% python3 -q
>>> import numpy as np
>>> np.set_printoptions(precision=2, suppress=True, linewidth=140)
>>> m1 = np.loadtxt("m.csv", delimiter=",")
>>> print(m1)
[[-2.1  -1.4  -1.5  -1.6  -0.2  -2.2 ]
 [ 0.4  -0.1   1.2   0.5  -1.1   0.  ]
 [-1.5   0.2   0.7  -0.2  -0.4   1.3 ]
 [-0.8  -0.4   0.4  -1.1  -0.8  -2.5 ]
 [ 2.   -0.2   0.7  -0.3  -2.1   0.  ]
 [ 0.1   0.2  -1.1  -0.2   0.5  -0.1 ]
 [-0.8  -2.1   2.5   0.7   0.2  -1.1 ]
 [-1.   -1.3   1.1  -0.1   0.9   0.8 ]
 [ 2.5  -0.8   1.9  -0.4  -0.4   0.8 ]
 [ 0.3   0.3  -0.4  -0.3  -1.6  -0.6 ]
 [ 0.5  -0.2   2.8   0.3   0.9   0.  ]
 [ 0.8  -0.7   1.3  -0.4  -1.    0.  ]
 [ 0.5  -0.21  2.8   0.3   0.89 -0.01]
 [ 0.2   1.5   0.2   0.1   0.4  -0.5 ]]
>>> A2 = np.c_[m1[:, :2] @ np.array([[2, 1], [2, 1]]), np.array([-2, 3, -1, -4, 0, 1, 4, 4, 0, -4, 3, -3, 0, 1])]
>>> print(A2)
[[-7.   -3.5  -2.  ]
 [ 0.6   0.3   3.  ]
 [-2.6  -1.3  -1.  ]
 [-2.4  -1.2  -4.  ]
 [ 3.6   1.8   0.  ]
 [ 0.6   0.3   1.  ]
 [-5.8  -2.9   4.  ]
 [-4.6  -2.3   4.  ]
 [ 3.4   1.7   0.  ]
 [ 1.2   0.6  -4.  ]
 [ 0.6   0.3   3.  ]
 [ 0.2   0.1  -3.  ]
 [ 0.58  0.29  0.  ]
 [ 3.4   1.7   1.  ]]
>>> print(np.linalg.matrix_rank(np.c_[m1, A2]))
7
>>> print(np.round(np.linalg.lstsq(m1, A2[:, 0])[0], 2) + 0)
[2. 2. 0. 0. 0. 0.]
>>> print(np.linalg.matrix_rank(A2))
2
>>> feats = np.load("block3.npy")
>>> print(feats)
[[  1  -4  16 -64]
 [  1  -3   9 -27]
 [  1  -2   4  -8]
 [  1  -1   1  -1]
 [  1   0   0   0]
 [  1   1   1   1]
 [  1   2   4   8]
 [  1   3   9  27]]
>>> O, V = np.linalg.qr(feats[:, :1])[0], np.linalg.qr(feats[:, 1:])[0]
>>> sig = np.linalg.svd(O.T @ V, compute_uv=False)
>>> print(np.degrees(np.arccos(sig.clip(0, 1))))
[39.13]
>>> A = np.load("mat.npy")
>>> print(A)
[[-1.3  2.1  0.6 -0.6  0.7  1.5  1.   1.2 -0.2 -0.9]
 [-1.2  1.2 -0.6  0.2 -0.6  0.5  0.6 -1.9  0.  -1.4]
 [-1.4  1.6  1.5  1.9 -1.  -1.1 -1.1 -0.5  0.7  0.6]
 [-0.9  0.2 -1.7 -1.   1.1  0.4  0.5 -0.3 -1.2 -0.1]
 [-0.1 -0.5 -0.1 -1.1 -0.8  0.   0.   2.2 -1.8  1.6]
 [-0.1  1.  -0.8 -0.8  1.   0.7 -0.1 -0.7  0.8 -0.3]
 [-0.4 -1.5  2.7 -0.4 -1.   0.   0.1  0.5 -0.3  0.7]
 [-0.9 -0.7 -1.1 -1.1  1.1  0.  -0.1  1.6 -0.5 -1. ]
 [-0.9  0.  -0.7 -0.4  1.5  0.7  0.8 -0.6 -1.9  1. ]
 [ 1.1  0.4 -0.7 -0.5  0.1  0.3 -0.6 -1.3 -1.  -0.7]
 [-0.4  0.6  0.3 -1.4  0.2  0.9 -0.8  0.8 -1.6 -1.2]
 [ 0.7  1.5  0.   1.   2.2  1.5 -1.3  0.2 -0.8 -1.3]
 [ 0.5  3.  -1.7  0.2 -1.9 -0.7  1.   0.3 -1.8  0.2]
 [ 1.  -0.7 -0.5  0.5  2.1  0.2 -1.7  0.5  0.4 -1.6]
 [-0.5 -1.   1.1 -0.2  0.8 -0.7 -0.9  1.2  0.   0.2]]
>>> vec = np.array([-1, -2, -2, 2, 1, 2, 0, 0, 0, 0])
>>> rhs = A @ vec
>>> print(np.round(np.linalg.pinv(A) @ A, 2) + 0)
[[1. 0. 0. 0. 0. 0. 0. 0. 0. 0.]
 [0. 1. 0. 0. 0. 0. 0. 0. 0. 0.]
 [0. 0. 1. 0. 0. 0. 0. 0. 0. 0.]
 [0. 0. 0. 1. 0. 0. 0. 0. 0. 0.]
 [0. 0. 0. 0. 1. 0. 0. 0. 0. 0.]
 [0. 0. 0. 0. 0. 1. 0. 0. 0. 0.]
 [0. 0. 0. 0. 0. 0. 1. 0. 0. 0.]
 [0. 0. 0. 0. 0. 0. 0. 1. 0. 0.]
 [0. 0. 0. 0. 0. 0. 0. 0. 1. 0.]
 [0. 0. 0. 0. 0. 0. 0. 0. 0. 1.]]
>>> rng = np.random.default_rng(4503)
>>> rhs = rhs + 0.3 * rng.normal(size=15)
>>> print(rhs)
[-1.84  0.68 -3.76  3.77 -1.88  0.65 -4.24  3.63  4.47 -0.4  -1.96  3.27 -6.68  5.01 -1.  ]
>>> b, *_ = np.linalg.lstsq(A, rhs)
>>> print(np.round(A.T @ (rhs - A @ b), 2) + 0)
[0. 0. 0. 0. 0. 0. 0. 0. 0. 0.]
>>> print(round(np.linalg.norm(rhs - A @ b), 2))
0.77
